$ python -q
>>> import numpy as np
>>> from numpy import linalg as LA
>>> np.set_printoptions(suppress=True, linewidth=100)
>>> data = np.array([[3.0, 3.0, 0.0, 0.0, 0.0, 0.0, 0.0],
...     [3.0, 1.0, 3.0, 0.0, 0.0, 0.0, 0.0],
...     [0.0, 3.0, 1.0, 3.0, 0.0, 0.0, 0.0],
...     [0.0, 0.0, 3.0, 0.0, 3.0, 0.0, 0.0],
...     [0.0, 0.0, 0.0, 3.0, 2.0, 3.0, 0.0],
...     [0.0, 0.0, 0.0, 0.0, 3.0, 0.0, 3.0],
...     [0.0, 0.0, 0.0, 0.0, 0.0, 3.0, 2.0]])
>>> # symmetric
>>> C2 = data.T @ data
>>> print(np.allclose(C2, C2.T))
True
>>> print(np.round(LA.eigvalsh(C2)[::-1], 3))
[43.816 32.288 21.977 13.737 10.004  3.897  1.28 ]
>>> print(np.round(LA.svd(data, compute_uv=False) ** 2, 3))
[43.816 32.288 21.977 13.737 10.004  3.897  1.28 ]
>>> print(np.trace(C2), (data ** 2).sum())
127.0 127.0
>>> print(LA.matrix_rank(C2))
7
>>> E = np.array([[-2, -3, 0, 2, -1, 3],
...     [3, -2, -3, 0, 2, -1],
...     [-1, 3, -2, -3, 0, 2],
...     [2, -1, 3, -2, -3, 0],
...     [0, 2, -1, 3, -2, -3],
...     [-3, 0, 2, -1, 3, -2]])
>>> print(np.round(np.sort(np.abs(np.fft.fft(E[0]))), 3), np.round(np.sort(LA.svd(E, compute_uv=False)), 3))
[1.    5.    5.568 5.568 6.083 6.083] [1.    5.    5.568 5.568 6.083 6.083]
>>> print(E @ (-1.0) ** np.arange(6))
[-5.  5. -5.  5. -5.  5.]
>>> print(E @ np.ones(6))
[-1. -1. -1. -1. -1. -1.]
>>> A2 = np.array([[0, 2], [0, 1], [0, 0], [2, 0], [1, 2], [2, 2]])
>>> print(np.einsum("ik,kj->ij", E, A2))
[[ 9 -3]
 [ 0  6]
 [-2  5]
 [-7 -3]
 [-2 -8]
 [-3 -4]]
>>> print(np.vstack([E, A2.T]).shape)
(8, 6)
>>> print(np.diff(E, axis=0))
[[ 5  1 -3 -2  3 -4]
 [-4  5  1 -3 -2  3]
 [ 3 -4  5  1 -3 -2]
 [-2  3 -4  5  1 -3]
 [-3 -2  3 -4  5  1]]
>>> print(np.unravel_index(np.abs(E).argmax(), E.shape))
(np.int64(0), np.int64(1))
>>> print(E.shape)
(6, 6)
>>> print(np.round(LA.svd(E, compute_uv=False), 3))
[6.083 6.083 5.568 5.568 5.    1.   ]
>>> E[6]
Traceback (most recent call last):
  File "<python-input-22>", line 1, in <module>
    E[6]
    ~^^^
IndexError: index 6 is out of bounds for axis 0 with size 6
>>> feats = np.loadtxt("data.csv", delimiter=",")
>>> print(feats)
[[ 0.2    0.3   -0.602 -0.5   -0.6   -0.9  ]
 [ 2.1    0.2   -0.396  1.5    2.     1.4  ]
 [-0.6   -0.8    1.573 -0.7   -0.5   -1.6  ]
 [-2.1    1.6   -3.221  0.    -0.1   -0.9  ]
 [ 1.7    0.5   -0.964  0.8    0.9    0.   ]
 [ 0.5   -1.8    3.654 -1.5   -1.2    0.1  ]
 [-2.4   -0.1    0.185 -0.4   -0.7   -2.4  ]
 [-0.2   -1.6    3.164  1.4    1.1   -1.1  ]
 [ 0.9   -0.5    0.972  0.1    0.2    0.1  ]
 [-0.1    2.3   -4.598 -0.6    0.1   -0.9  ]
 [ 0.     0.8   -1.608  1.4   -0.2   -0.3  ]
 [-0.2    0.7   -1.411 -2.5    0.2   -0.2  ]
 [ 0.4    1.    -1.991 -0.1    0.    -0.9  ]
 [-0.4    0.9   -1.818  0.4   -1.1    1.4  ]
 [-1.3    0.6   -1.209 -0.1    1.6    0.   ]
 [ 0.9    0.6   -1.211  0.     0.6    0.1  ]
 [ 1.4    1.    -2.021  1.     0.    -0.9  ]
 [-2.1    0.6   -1.204  0.9    1.3    1.2  ]
 [-0.8    1.3   -2.634  0.     1.2   -1.1  ]
 [ 0.8   -0.1    0.223  1.    -0.7    0.2  ]
 [ 2.     0.6   -1.214 -0.4    0.1   -1.   ]
 [-0.1    0.8   -1.622 -0.4   -0.1    0.1  ]
 [ 0.1    0.6   -1.221  0.1   -0.5   -1.2  ]
 [ 1.6    1.9   -3.79   1.2    0.4   -0.9  ]
 [-0.9    0.     0.03  -0.7    1.9   -0.3  ]
 [-0.1   -1.6    3.196 -0.4    0.4    1.4  ]
 [ 1.5    0.5   -1.005 -0.9    2.     0.8  ]
 [ 0.1   -0.4    0.767 -0.8    0.    -1.3  ]]
>>> Xc = feats - feats.mean(axis=0)
>>> evecs = LA.svd(Xc)[2][:5]
>>> A2 = Xc - Xc @ evecs.T @ evecs
>>> print(np.round(np.diag(evecs.T @ evecs), 3))
[1.  0.2 0.8 1.  1.  1. ]
>>> print(np.round((Xc @ evecs.T).std(axis=0), 3))
[2.17  1.283 0.991 0.839 0.732]
